In [1]: import numpy as np

In [2]: from numpy import linalg as LA

In [3]: np.set_printoptions(precision=2, suppress=True, linewidth=160)

In [4]: rd = lambda a: np.round(a, 2) + 0

In [5]: F = np.load("arr.npy")

In [6]: F
Out[6]: 
array([[-3,  0,  0,  0,  0,  0,  0,  0,  0,  0,  0,  0,  0],
       [-3,  3,  0,  0,  0,  0,  0,  0,  0,  0,  0,  0,  0],
       [ 0,  2,  2,  0,  0,  0,  0,  0,  0,  0,  0,  0,  0],
       [ 0,  0,  2,  1,  0,  0,  0,  0,  0,  0,  0,  0,  0],
       [ 2,  3, -2,  2,  0,  0,  0,  0,  0,  0,  0,  0,  0],
       [ 0,  3,  1,  2,  1,  1,  0,  0,  0,  0,  0,  0,  0],
       [ 0, -3, -3, -3, -2,  0,  3,  0,  0,  0,  0,  0,  0],
       [ 0,  3, -1,  3,  1, -3,  0,  3,  0,  0,  0,  0,  0],
       [ 0, -2, -2,  3, -2,  0,  3, -3,  3,  0,  0,  0,  0],
       [ 0, -3, -1,  2,  2,  1,  2,  3, -2,  0,  0,  0,  0],
       [ 2, -1,  3, -1, -3,  1, -2, -3, -3, -3,  3,  0,  0],
       [ 0,  0, -1, -3,  1, -2,  1,  2,  1,  1,  2,  3,  0],
       [ 3,  1,  2,  0,  2,  3,  2, -1,  1,  0, -3,  1, -2]])

In [7]: rng = np.random.default_rng(680221)

In [8]: labels = rng.permutation(13)

In [9]: labels
Out[9]: array([ 7,  2,  4,  9,  5,  3, 11,  1, 12,  6,  0, 10,  8])

In [10]: A2 = F[labels][:, labels]

In [11]: np.trace(A2)
Out[11]: np.int64(17)

In [12]: np.allclose(A2, F)
Out[12]: False

In [13]: rd(np.sort(np.abs(LA.eigvals(A2))))
Out[13]: array([0., 0., 1., 1., 2., 2., 3., 3., 3., 3., 3., 3., 3.])

In [14]: rk = LA.matrix_rank(F)

In [15]: rk
Out[15]: np.int64(12)

In [16]: null = LA.svd(F)[2][rk:].T

In [17]: [int(LA.matrix_rank(F[:, :j + 1])) for j in range(13)]
Out[17]: [1, 2, 3, 4, 5, 6, 7, 8, 9, 10, 11, 12, 12]

In [18]: rd(F @ null)
Out[18]: 
array([[0.],
       [0.],
       [0.],
       [0.],
       [0.],
       [0.],
       [0.],
       [0.],
       [0.],
       [0.],
       [0.],
       [0.],
       [0.]])
